% python3 -q
>>> import numpy as np
>>> np.set_printoptions(precision=2, suppress=True, linewidth=140)
>>> feats = np.load("run0.npy")
>>> print(feats)
[[1.   0.5  0.25 0.12]
 [0.5  1.   0.5  0.25]
 [0.25 0.5  1.   0.5 ]
 [0.12 0.25 0.5  1.  ]]
>>> # equal to its transpose
>>> x0 = np.array([2, -1, -2, -2])
>>> y = feats @ x0
>>> c, lr = np.zeros(4), 1 / np.linalg.norm(feats, 2) ** 2
>>> for i in range(5):
...     c -= lr * feats.T @ (feats @ c - y)
...     if i % 1 == 0: print(i, round(np.linalg.norm(feats @ c - y), 2))
... 
0 2.3
1 1.81
2 1.43
3 1.15
4 0.93
>>> print(c)
[ 0.84 -0.5  -1.69 -1.87]
>>> data = np.loadtxt("sample17.csv", delimiter=",")
>>> print(data)
[[ 0.    1.9   1.   -1.  ]
 [ 0.41 -0.02  1.03  2.09]
 [ 1.6   0.    1.1  -0.2 ]
 [ 0.4   0.    1.    2.1 ]
 [ 0.8  -1.6   1.5   1.9 ]]
>>> def softmax(z):
...     e = np.exp(z - z.max(axis=-1, keepdims=True))
...     return e / e.sum(axis=-1, keepdims=True)
... 
>>> print(np.round(softmax(10 * data[4]), 2) + 0)
[0.   0.   0.02 0.98]
>>> att = data @ data.T / np.sqrt(4)
>>> print(np.round(softmax(att), 2) + 0)
[[0.84 0.03 0.1  0.03 0.01]
 [0.01 0.3  0.04 0.3  0.35]
 [0.12 0.12 0.42 0.12 0.22]
 [0.01 0.31 0.04 0.3  0.34]
 [0.   0.14 0.03 0.14 0.69]]
>>> print(softmax(att)[4] @ data)
[ 0.71 -1.11  1.35  1.89]
>>> A = np.load("out10.npy")
>>> print(A)
[[-3 -5  0  4 -2]
 [-3 -5  0  4 -2]
 [ 5 -5 -3  0 -4]
 [ 3 -4  2  0  2]]
>>> # row 1 repeats row 0
>>> rk = np.linalg.matrix_rank(A)
>>> print(rk)
3
>>> null = np.linalg.svd(A)[2][rk:].T
>>> print(np.round(A @ null, 2) + 0)
[[0. 0.]
 [0. 0.]
 [0. 0.]
 [0. 0.]]
>>> print([int(np.linalg.matrix_rank(np.delete(A, i, axis=0))) for i in range(4)])
[3, 3, 2, 2]
>>> print(np.allclose(A @ null, 0))
True
>>> print(np.linalg.matrix_rank(A.T @ A), np.linalg.matrix_rank(A @ A.T))
3 3
>>> print(null @ null.T)
[[ 0.2   0.17  0.08  0.35 -0.03]
 [ 0.17  0.15  0.11  0.29 -0.06]
 [ 0.08  0.11  0.58 -0.04 -0.47]
 [ 0.35  0.29 -0.04  0.68  0.1 ]
 [-0.03 -0.06 -0.47  0.1   0.4 ]]
>>> x0 = np.array([4, 3, 2, 6, 1])
>>> print(A @ np.ones(5))
[-6. -6. -7.  3.]
>>> print(A @ np.eye(5)[4])
[-2. -2. -4.  2.]
>>> print(A * x0)
[[-12 -15   0  24  -2]
 [-12 -15   0  24  -2]
 [ 20 -15  -6   0  -4]
 [ 12 -12   4   0   2]]
>>> print(np.sign((A @ x0).round(6)))
[-1 -1 -1  1]
>>> x0 @ A
Traceback (most recent call last):
  File "<python-input-33>", line 1, in <module>
    x0 @ A
    ~~~^~~
ValueError: matmul: Input operand 1 has a mismatch in its core dimension 0, with gufunc signature (n?,k),(k,m?)->(n?,m?) (size 4 is different from 5)
>>> ev, evecs = np.linalg.eigh(feats)
>>> x0 = np.array([4, -4, 0, -1])
>>> print(np.linalg.eigvalsh(feats[1:, 1:]))
[0.41 0.75 1.84]
>>> print(evecs * np.sqrt(ev) @ evecs.T)
[[0.96 0.25 0.09 0.04]
 [0.25 0.93 0.24 0.09]
 [0.09 0.24 0.93 0.25]
 [0.04 0.09 0.25 0.96]]
>>> print(x0 @ feats @ x0)
18.04
>>> print(round(float(x0 @ feats @ x0 / (x0 @ x0)), 2), round(ev[0], 2), round(ev[-1], 2))
0.55 0.38 2.08
>>> print((np.sign(evecs[:, -1].round(6)) == np.sign(evecs[0, -1].round(6))).astype(int))
[1 1 1 1]
